$ python3 -q
>>> import numpy as np
>>> np.set_printoptions(suppress=True, linewidth=140)
>>> tidy = lambda a: np.round(a, 2) + 0
>>> M = np.load("data.npy")
>>> M
array([[ 1, -1, -1,  1, -1,  1,  1, -1],
       [ 1, -1, -1,  1,  1, -1, -1,  1],
       [ 1, -1,  1, -1,  1, -1,  1, -1]])
>>> u = np.array([-1, 1])
>>> np.polyval(u, M[2])
array([0, 2, 0, 2, 0, 2, 0, 2])
>>> np.cross(M[2, :3], M[0, :3])
array([2, 2, 0])
>>> np.correlate(M[2], M[0], "full")
array([-1,  2, -1,  0,  1, -2,  1,  0,  1, -2,  1,  0, -1,  2, -1])
>>> U, s, Vh = np.linalg.svd(M, full_matrices=False)
>>> tidy(U.T @ M @ Vh.T)
array([[2.83, 0.  , 0.  ],
       [0.  , 2.83, 0.  ],
       [0.  , 0.  , 2.83]])
>>> tidy(np.sqrt((s ** 2).sum())), tidy(np.linalg.norm(M))
(np.float64(4.9), np.float64(4.9))
>>> tidy(U.T @ U)
array([[1., 0., 0.],
       [0., 1., 0.],
       [0., 0., 1.]])
>>> tidy(s / s[0])
array([1., 1., 1.])
>>> tidy(Vh @ Vh.T)
array([[1., 0., 0.],
       [0., 1., 0.],
       [0., 0., 1.]])
>>> tidy(s)
array([2.83, 2.83, 2.83])
>>> U.shape, s.shape, Vh.shape
((3, 3), (3,), (3, 8))
>>> A2 = M / np.sqrt((M ** 2).mean(axis=1, keepdims=True))
>>> np.linalg.matrix_rank(M - M.mean(axis=1, keepdims=True))
np.int64(3)
>>> A2[0]
array([ 1., -1., -1.,  1., -1.,  1.,  1., -1.])
>>> u = np.array([3, 3, 0, 2, 2])
>>> v = np.array([-2, 2, -3, -1, 3])
>>> arr = u[:, None] + v[None, :]
>>> arr
array([[ 1,  5,  0,  2,  6],
       [ 1,  5,  0,  2,  6],
       [-2,  2, -3, -1,  3],
       [ 0,  4, -1,  1,  5],
       [ 0,  4, -1,  1,  5]])
>>> U, s, Vh = np.linalg.svd(arr, full_matrices=False)
>>> np.abs(U[:, 0]).round(6).argmax()
np.int64(0)
>>> tidy(np.sqrt((s ** 2).sum())), tidy(np.linalg.norm(arr))
(np.float64(15.65), np.float64(15.65))
>>> tidy(U.T @ arr @ Vh.T)
array([[15.08,  0.  ,  0.  ,  0.  ,  0.  ],
       [ 0.  ,  4.21,  0.  ,  0.  ,  0.  ],
       [ 0.  ,  0.  ,  0.  ,  0.  ,  0.  ],
       [ 0.  ,  0.  ,  0.  ,  0.  ,  0.  ],
       [ 0.  ,  0.  ,  0.  ,  0.  ,  0.  ]])
>>> tidy(np.abs(Vh[0]))
array([0.04, 0.61, 0.1 , 0.18, 0.76])
>>> tidy(s / s[0])
array([1.  , 0.28, 0.  , 0.  , 0.  ])
>>> tidy(U.T @ U)
array([[1., 0., 0., 0., 0.],
       [0., 1., 0., 0., 0.],
       [0., 0., 1., 0., 0.],
       [0., 0., 0., 1., 0.],
       [0., 0., 0., 0., 1.]])
>>> tidy(np.cumsum(s ** 2) / np.sum(s ** 2))
array([0.93, 1.  , 1.  , 1.  , 1.  ])
>>> tidy(Vh @ Vh.T)
array([[1., 0., 0., 0., 0.],
       [0., 1., 0., 0., 0.],
       [0., 0., 1., 0., 0.],
       [0., 0., 0., 1., 0.],
       [0., 0., 0., 0., 1.]])
>>> np.allclose(U * s @ Vh, arr)
True
>>> tidy(s)
array([15.08,  4.21,  0.  ,  0.  ,  0.  ])
>>> U, s, Vh = np.linalg.svd(arr)
>>> tidy(s)
array([15.08,  4.21,  0.  ,  0.  ,  0.  ])
>>> A2 = U[:, :2] @ np.diag(s[:2]) @ Vh[:2]
>>> tidy(np.abs(arr - A2).max())
np.float64(0.0)
>>> tidy(np.linalg.norm(arr - A2, 2)), tidy(s[2])
(np.float64(0.0), np.float64(0.0))
>>> tidy(A2)
array([[ 1.,  5.,  0.,  2.,  6.],
       [ 1.,  5.,  0.,  2.,  6.],
       [-2.,  2., -3., -1.,  3.],
       [ 0.,  4., -1.,  1.,  5.],
       [ 0.,  4., -1.,  1.,  5.]])
>>> np.linalg.matrix_rank(arr, rtol=0.05)
np.int64(2)
>>> rank = np.linalg.matrix_rank(arr)
>>> rank
np.int64(2)
>>> ns = np.linalg.svd(arr)[2][rank:].T
>>> [int(np.linalg.matrix_rank(arr[:i])) for i in range(1, len(arr) + 1)]
[1, 1, 2, 2, 2]
>>> np.linalg.matrix_rank(arr.T @ arr), np.linalg.matrix_rank(arr @ arr.T)
(np.int64(2), np.int64(2))
>>> np.allclose(arr @ ns, 0)
True
>>> ns.shape
(5, 3)
>>> [int(np.linalg.matrix_rank(arr[:, :j + 1])) for j in range(5)]
[1, 2, 2, 2, 2]
>>> E = np.array([[-1.0, 1.0, 0.0], [0.0, -1.0, 1.0], [0.0, 0.0, -1.0]])
>>> E
array([[-1.,  1.,  0.],
       [ 0., -1.,  1.],
       [ 0.,  0., -1.]])
>>> np.trace(E)
np.float64(-3.0)
>>> tidy(np.linalg.det(E))
np.float64(-1.0)
>>> tidy(np.abs(np.linalg.eigvals(E)).max())
np.float64(1.0)
>>> np.allclose(E @ E.T, E.T @ E)
False
>>> E @ E
array([[ 1., -2.,  1.],
       [ 0.,  1., -2.],
       [ 0.,  0.,  1.]])
>>> tidy(np.sort(np.abs(np.linalg.eigvals(E))))
array([1., 1., 1.])
>>> tidy(np.linalg.matrix_power(E, 4))
array([[ 1., -4.,  6.],
       [ 0.,  1., -4.],
       [ 0.,  0.,  1.]])
>>> np.allclose(E, E.T)
False
>>> (E + E.T) / 2
array([[-1. ,  0.5,  0. ],
       [ 0.5, -1. ,  0.5],
       [ 0. ,  0.5, -1. ]])
>>> mat = np.array([[3, 0, 2, 4, 1], [1, 2, 3, 1, 3], [3, 1, 1, 2, 5], [0, 0, 4, 5, 5]])
>>> mat[2] = mat[3]
>>> mat
array([[3, 0, 2, 4, 1],
       [1, 2, 3, 1, 3],
       [0, 0, 4, 5, 5],
       [0, 0, 4, 5, 5]])
>>> rank = np.linalg.matrix_rank(mat)
>>> rank
np.int64(3)
>>> ns = np.linalg.svd(mat)[2][rank:].T
>>> [int(np.linalg.matrix_rank(mat[:, :j + 1])) for j in range(5)]
[1, 2, 3, 3, 3]
>>> tidy(mat @ ns)
array([[0., 0.],
       [0., 0.],
       [0., 0.],
       [0., 0.]])
>>> ns.shape
(5, 2)
>>> np.linalg.matrix_rank(mat, rtol=0.1)
np.int64(3)
>>> tidy(np.linalg.norm(mat, 2) / np.linalg.norm(mat))
np.float64(0.95)
>>> np.argsort(-np.linalg.norm(mat, axis=0).round(6), kind="stable")[:3]
array([3, 4, 2])
>>> U, s, Vh = np.linalg.svd(mat)
>>> np.argmax(s[:-1] / (s[1:] + 1e-6)) + 1
np.int64(3)
>>> tidy(s)
array([12.9 ,  3.51,  2.72,  0.  ])
>>> A2 = U[:, :3] @ np.diag(s[:3]) @ Vh[:3]
>>> np.linalg.matrix_rank(mat, rtol=0.05)
np.int64(3)
>>> np.linalg.matrix_rank(A2)
np.int64(3)
>>> tidy(np.abs(mat - A2).max())
np.float64(0.0)
>>> A2 = mat / np.linalg.norm(mat, axis=1, keepdims=True)
>>> C2 = A2 @ A2.T
>>> (np.abs(C2) > 0.9).astype(int)
array([[1, 0, 0, 0],
       [0, 1, 0, 0],
       [0, 0, 1, 1],
       [0, 0, 1, 1]])
>>> tidy(np.degrees(np.arccos(np.clip(C2[2, 1], -1, 1))))
np.float64(36.48)
>>> tidy(np.linalg.norm(A2, axis=1))
array([1., 1., 1., 1.])
>>> np.abs(np.diag(np.linalg.qr(mat)[1])) > 1e-9
array([ True,  True,  True, False])
>>> np.allclose(mat[:-1].T @ np.linalg.lstsq(mat[:-1].T, mat[-1])[0], mat[-1])
True
>>> tidy(np.trace(np.linalg.pinv(mat) @ mat))
np.float64(3.0)
>>> np.linalg.lstsq(mat[:-1].T, mat[-1])[2]
np.int32(3)
>>> data = np.loadtxt("arr.csv", delimiter=",")
>>> data
array([[ 0.,  2., -1.,  1.],
       [-2.,  0.,  1.,  2.],
       [ 1., -1.,  0.,  0.],
       [-1., -2.,  0.,  0.]])
>>> # skew, so no eigenvalue has a real part
>>> q, vecs = np.linalg.qr(data[:, :3])[0], np.linalg.qr(data[:, 3:])[0]
>>> s = np.linalg.svd(q.T @ vecs, compute_uv=False)
>>> tidy(np.linalg.norm(q @ q.T - vecs @ vecs.T, 2))
np.float64(1.0)
>>> vec = np.array([0, 2, -2, 1])
>>> y = data @ vec
>>> y
array([ 7.,  0., -2., -4.])
>>> tidy(np.linalg.solve(data, data[:, 1]))
array([0., 1., 0., 0.])
>>> tidy(np.linalg.solve(data.T, data[3]))
array([0., 0., 0., 1.])
>>> tidy(np.linalg.eigvals(data))
array([0.+3.18j, 0.-3.18j, 0.+0.94j, 0.-0.94j])
>>> tidy(np.linalg.det(data[::-1]))
np.float64(9.0)
>>> tidy(np.linalg.det(data.T))
np.float64(9.0)
>>> tidy(np.linalg.det(2 * data)), tidy(np.linalg.det(data))
(np.float64(144.0), np.float64(9.0))
>>> vec = np.array([2, 0, 1, 2])
>>> tidy(np.linalg.det(data))
np.float64(9.0)
>>> tidy(np.linalg.eigvals(data).real)
array([0., 0., 0., 0.])
>>> vec @ data @ vec
np.float64(0.0)
>>> q = np.linalg.solve(np.eye(4) - data, np.eye(4) + data)
>>> tidy(q @ q.T)
array([[1., 0., 0., 0.],
       [0., 1., 0., 0.],
       [0., 0., 1., 0.],
       [0., 0., 0., 1.]])
>>> J = np.load("w.npy")
>>> J
array([[ 0, -3, -3, -2],
       [ 0,  0, -2,  1],
       [ 0,  0,  0,  2],
       [ 0,  0,  0,  0]])
>>> vec = np.array([-7, -3, 0, -9])
>>> h = np.maximum(J @ vec, 0)
>>> tidy(np.tanh(J @ vec))
array([ 1., -1., -1.,  0.])
>>> h
array([27,  0,  0,  0])
>>> U, s, Vh = np.linalg.svd(J, full_matrices=False)
>>> tidy(U.T @ J @ Vh.T)
array([[4.85, 0.  , 0.  , 0.  ],
       [0.  , 2.56, 0.  , 0.  ],
       [0.  , 0.  , 0.97, 0.  ],
       [0.  , 0.  , 0.  , 0.  ]])
>>> np.allclose(U * s @ Vh, J)
True
>>> tidy(np.cumsum(s ** 2) / np.sum(s ** 2))
array([0.76, 0.97, 1.  , 1.  ])
>>> F = np.load("mat.npy")
>>> F
array([[ 1.03, -1.9 , -5.5 ],
       [-2.63,  1.6 ,  3.7 ],
       [-3.71,  2.36,  1.56],
       [ 0.75, -0.88, -5.77],
       [ 0.95,  0.96, -7.67],
       [-1.85, -0.05,  4.27],
       [ 0.3 , -0.9 , -5.57],
       [ 1.  , -0.07, -6.02],
       [ 0.19,  1.5 ,  2.9 ],
       [-3.85, -0.34,  3.26],
       [ 2.02, -2.11, -5.14],
       [ 1.53, -0.94, -4.08],
       [-2.32, -0.16,  2.68],
       [ 2.73, -1.07, -5.84],
       [ 2.08,  0.02, -5.52]])
>>> tidy(np.linalg.norm(F, axis=0))
array([ 8.13,  4.81, 18.92])
>>> tidy(np.linalg.norm(F[5], 1)), tidy(np.linalg.norm(F[5], np.inf))
(np.float64(6.17), np.float64(4.27))
>>> tidy(np.linalg.norm(F, "nuc"))
np.float64(29.38)
>>> tidy(np.linalg.norm(F[5] - F[0]))
np.float64(10.35)
>>> feats = np.loadtxt("run16.csv", delimiter=",")
>>> tidy(feats)
array([[ 0.97,  0.03, -0.18,  0.03,  0.13],
       [ 0.03,  0.97,  0.18, -0.03, -0.13],
       [-0.18,  0.18, -0.27,  0.18,  0.91],
       [ 0.03, -0.03,  0.18,  0.97, -0.13],
       [ 0.13, -0.13,  0.91, -0.13,  0.35]])
>>> evals, vecs = np.linalg.eigh(feats)
>>> vec = np.array([1, 3, 1, -1, 5])
>>> tidy(np.abs(feats).sum(axis=1).max()), np.abs(evals).max()
(np.float64(1.73), np.float64(1.0))
>>> u = np.array([6, 6, 9, -5, -2])
>>> A2 = feats + np.outer(u, np.eye(5)[3])
>>> tidy(np.linalg.det(A2) / np.linalg.det(feats)), tidy(1 + np.linalg.solve(feats, u)[3])
(np.float64(-1.97), np.float64(-1.97))
>>> np.linalg.matrix_rank(A2 - feats)
np.int64(1)
>>> tidy(A2)
array([[ 0.97,  0.03, -0.18,  6.03,  0.13],
       [ 0.03,  0.97,  0.18,  5.97, -0.13],
       [-0.18,  0.18, -0.27,  9.18,  0.91],
       [ 0.03, -0.03,  0.18, -4.03, -0.13],
       [ 0.13, -0.13,  0.91, -2.13,  0.35]])
>>> C2 = feats.T @ feats
>>> np.trace(C2), tidy((feats ** 2).sum())
(np.float64(5.0), np.float64(5.0))
>>> (feats @ feats.T).shape
(5, 5)
>>> tidy(np.diag(C2))
array([1., 1., 1., 1., 1.])
>>> T = np.stack([feats, -2 * feats, feats[::-1]])
>>> np.linalg.matrix_rank(T)
array([5, 5, 5])
>>> T.shape
(3, 5, 5)
>>> tidy(np.linalg.norm(T, axis=(1, 2)))
array([2.24, 4.47, 2.24])
>>> q, vecs = np.linalg.qr(feats[:, :3])[0], np.linalg.qr(feats[:, 3:])[0]
>>> s = np.linalg.svd(q.T @ vecs, compute_uv=False)
>>> (s > 0.9).sum()
np.int64(0)
>>> np.degrees(np.arccos(s.clip(0, 1)))
array([90., 90.])
>>> tidy(s)
array([0., 0.])
